>>> import numpy as np
>>> import numpy.linalg as la
>>> np.set_printoptions(precision=1, suppress=True, linewidth=160)
>>> def rd(a):
...     return np.round(a, 1) + 0
... 
>>> W0 = np.loadtxt("test6.csv", delimiter=",")
>>> W0
array([[ 2.9, -0.5,  1.4],
       [-3.7, -2.8, -1.6],
       [ 1.9, -3.6,  0.4],
       [ 4.1,  0.7, -2.1],
       [-3.1, -2.9, -2.1],
       [ 4.9,  1.2, -5.2],
       [ 3.8, -1.6, -3.6],
       [-2.9, -1.8, -4.3],
       [ 4.7, -1.9,  1.3],
       [ 2.6, -0.6,  0.7],
       [ 2.7, -0.7, -3. ],
       [-3. , -2.3, -3.6],
       [-3.4, -1.1, -1.8],
       [ 3.5,  0.3,  1.5],
       [ 3. , -2.5,  1.4],
       [-3.6, -2.1, -3.4]])
>>> P = W0 @ la.solve(W0.T @ W0, W0.T)
>>> la.matrix_rank(np.eye(16) - P)
np.int64(13)
>>> np.allclose(P @ P, P)
True
>>> rd(P @ W0[:, 2])
array([ 1.4, -1.6,  0.4, -2.1, -2.1, -5.2, -3.6, -4.3,  1.3,  0.7, -3. , -3.6, -1.8,  1.5,  1.4, -3.4])
>>> cen = W0 - W0.mean(axis=0)
>>> Uu, sv, VT = la.svd(cen, full_matrices=False)
>>> rd(cen.mean(axis=0))
array([0., 0., 0.])
>>> rd(sv ** 2 / (sv ** 2).sum())
array([0.7, 0.2, 0.1])
>>> (np.sign(Uu[:, 0]) == np.sign(Uu[0, 0])).astype(int)
array([1, 0, 1, 1, 0, 1, 1, 0, 1, 1, 1, 0, 0, 1, 1, 0])
>>> rd(np.abs(VT[-1]))
array([0.3, 0.9, 0.3])
>>> np.abs(VT[0]).argmax()
np.int64(0)
>>> cen = W0 - W0.mean(axis=0)
>>> V = la.svd(cen)[2][:2]
>>> Y = cen - cen @ V.T @ V
>>> rd(np.cov(cen @ V.T, rowvar=False))
array([[13.3,  0. ],
       [ 0. ,  4.7]])
>>> rd(la.norm(Y) / la.norm(cen))
np.float64(0.2)
>>> rd(np.diag(V.T @ V))
array([0.9, 0.2, 0.9])
>>> la.norm(Y, axis=1).round(6).argmax()
np.int64(2)
>>> rd(Y.std(axis=0))
array([0.3, 0.9, 0.3])
>>> F = np.array([[2, -5, -6, 3], [-8, 2, 7, 0], [3, 3, 4, -3], [-7, -4, 0, -8]])
>>> F
array([[ 2, -5, -6,  3],
       [-8,  2,  7,  0],
       [ 3,  3,  4, -3],
       [-7, -4,  0, -8]])
>>> u = np.array([1, -1, 0])
>>> np.correlate(F[2], F[0], "full")
array([  9,  -9, -21, -42,   4,  23,  -6])
>>> m1 = np.load("dump.npy")
>>> m1
array([[ 0., -1.,  0.,  0., -1.,  0.],
       [-1.,  0.,  0.,  0., -1.,  0.],
       [ 0.,  0.,  0., -1.,  0., -1.],
       [ 0.,  0., -1.,  0.,  0., -1.],
       [-1., -1.,  0.,  0.,  0.,  0.],
       [ 0.,  0., -1., -1.,  0.,  0.]])
>>> w, V = la.eigh(m1)
>>> vec = np.array([1, 2, 2, 0, 2, 1])
>>> rd(vec @ m1 @ vec / (vec @ vec)), rd(w[0]), rd(w[-1])
(np.float64(-1.4), np.float64(-2.0), np.float64(1.0))
>>> np.abs(m1).sum(axis=1).max(), rd(np.abs(w).max())
(np.float64(2.0), np.float64(2.0))
>>> Y = m1 / np.sqrt((m1 ** 2).mean(axis=1, keepdims=True))
>>> rd(m1 - m1.mean(axis=1, keepdims=True))
array([[ 0.3, -0.7,  0.3,  0.3, -0.7,  0.3],
       [-0.7,  0.3,  0.3,  0.3, -0.7,  0.3],
       [ 0.3,  0.3,  0.3, -0.7,  0.3, -0.7],
       [ 0.3,  0.3, -0.7,  0.3,  0.3, -0.7],
       [-0.7, -0.7,  0.3,  0.3,  0.3,  0.3],
       [ 0.3,  0.3, -0.7, -0.7,  0.3,  0.3]])
>>> rd(Y[0])
array([ 0. , -1.7,  0. ,  0. , -1.7,  0. ])
>>> vec = np.array([2, -3, 0, -4, 3, -1])
>>> target = m1 @ vec
>>> beta, lr = np.zeros(6), 1 / la.norm(m1, 2) ** 2
>>> for i in range(300):
...     beta -= lr * m1.T @ (m1 @ beta - target)
...     if i % 50 == 0: print(i, round(la.norm(m1 @ beta - target), 1))
... 
0 4.1
50 0.0
100 0.0
150 0.0
200 0.0
250 0.0
>>> rd(beta)
array([ 2., -3.,  0., -4.,  3., -1.])
>>> q, Rm = la.qr(m1)
>>> rd(np.abs(np.diag(Rm)))
array([1.4, 1.2, 1.4, 1.2, 1.2, 1.2])
>>> rd(q)
array([[ 0. , -0.8,  0. ,  0. , -0.6,  0. ],
       [ 0.7,  0.4,  0. ,  0. , -0.6,  0. ],
       [ 0. ,  0. ,  0. , -0.8,  0. , -0.6],
       [ 0. ,  0. ,  0.7,  0.4,  0. , -0.6],
       [ 0.7, -0.4,  0. ,  0. ,  0.6,  0. ],
       [ 0. ,  0. ,  0.7, -0.4,  0. ,  0.6]])
>>> rd(abs(Rm[0, 0])), rd(la.norm(m1[:, 0]))
(np.float64(1.4), np.float64(1.4))
>>> rd(Rm)
array([[-1.4, -0.7,  0. ,  0. , -0.7,  0. ],
       [ 0. ,  1.2,  0. ,  0. ,  0.4,  0. ],
       [ 0. ,  0. , -1.4, -0.7,  0. , -0.7],
       [ 0. ,  0. ,  0. ,  1.2,  0. ,  0.4],
       [ 0. ,  0. ,  0. ,  0. ,  1.2,  0. ],
       [ 0. ,  0. ,  0. ,  0. ,  0. ,  1.2]])
